$ ipython --no-banner

In [1]: import numpy as np

In [2]: np.set_printoptions(precision=2, suppress=True, linewidth=100)

In [3]: mat = np.loadtxt("block0.csv", delimiter=",")

In [4]: print(mat)
[[  2.05   4.68   1.56 -12.49   4.49]
 [  0.37   2.89   1.34  -8.48   2.17]
 [ -0.96   1.07   1.02  -4.18   0.07]
 [ -1.21   0.41   0.82  -2.46  -0.53]
 [ -1.22   0.27   0.77  -2.08  -0.63]
 [ -1.2    0.13   0.7   -1.67  -0.71]
 [ -1.1   -0.06   0.57  -1.03  -0.77]
 [ -0.08   0.93  -0.81  -0.25   0.57]
 [ -0.13   0.94  -0.82  -0.24   0.54]
 [ -0.57   0.99  -0.92  -0.13   0.28]
 [ -0.62   0.99  -0.93  -0.12   0.24]
 [ -7.45   0.09  -1.59   3.02  -4.91]
 [-10.09  -0.5   -1.74   4.48  -7.06]
 [-10.67  -0.64  -1.77   4.82  -7.54]
 [-11.23  -0.77  -1.8    5.14  -8.  ]]

In [5]: W1 = np.array([[3, 1], [0, 0], [3, 2], [2, 1], [2, 1]])

In [6]: b = np.array([4, 0])

In [7]: act = np.maximum(mat @ W1 + b, 0)

In [8]: print(act)
[[0.   0.  ]
 [0.   0.  ]
 [0.   0.  ]
 [0.   0.  ]
 [0.   0.  ]
 [0.   0.  ]
 [0.   0.  ]
 [1.97 0.  ]
 [1.76 0.  ]
 [0.   0.  ]
 [0.   0.  ]
 [0.   0.  ]
 [0.   0.  ]
 [0.   0.  ]
 [0.   0.  ]]

In [9]: basis = np.array([[1, 1], [-2, 1]])

In [10]: print(W1 @ basis)
[[ 1  4]
 [ 0  0]
 [-1  5]
 [ 0  3]
 [ 0  3]]

In [11]: print((act @ basis).round(6).argmax(axis=1))
[0 0 0 0 0 0 0 0 0 0 0 0 0 0 0]

In [12]: print(act @ basis)
[[0.   0.  ]
 [0.   0.  ]
 [0.   0.  ]
 [0.   0.  ]
 [0.   0.  ]
 [0.   0.  ]
 [0.   0.  ]
 [1.97 1.97]
 [1.76 1.76]
 [0.   0.  ]
 [0.   0.  ]
 [0.   0.  ]
 [0.   0.  ]
 [0.   0.  ]
 [0.   0.  ]]
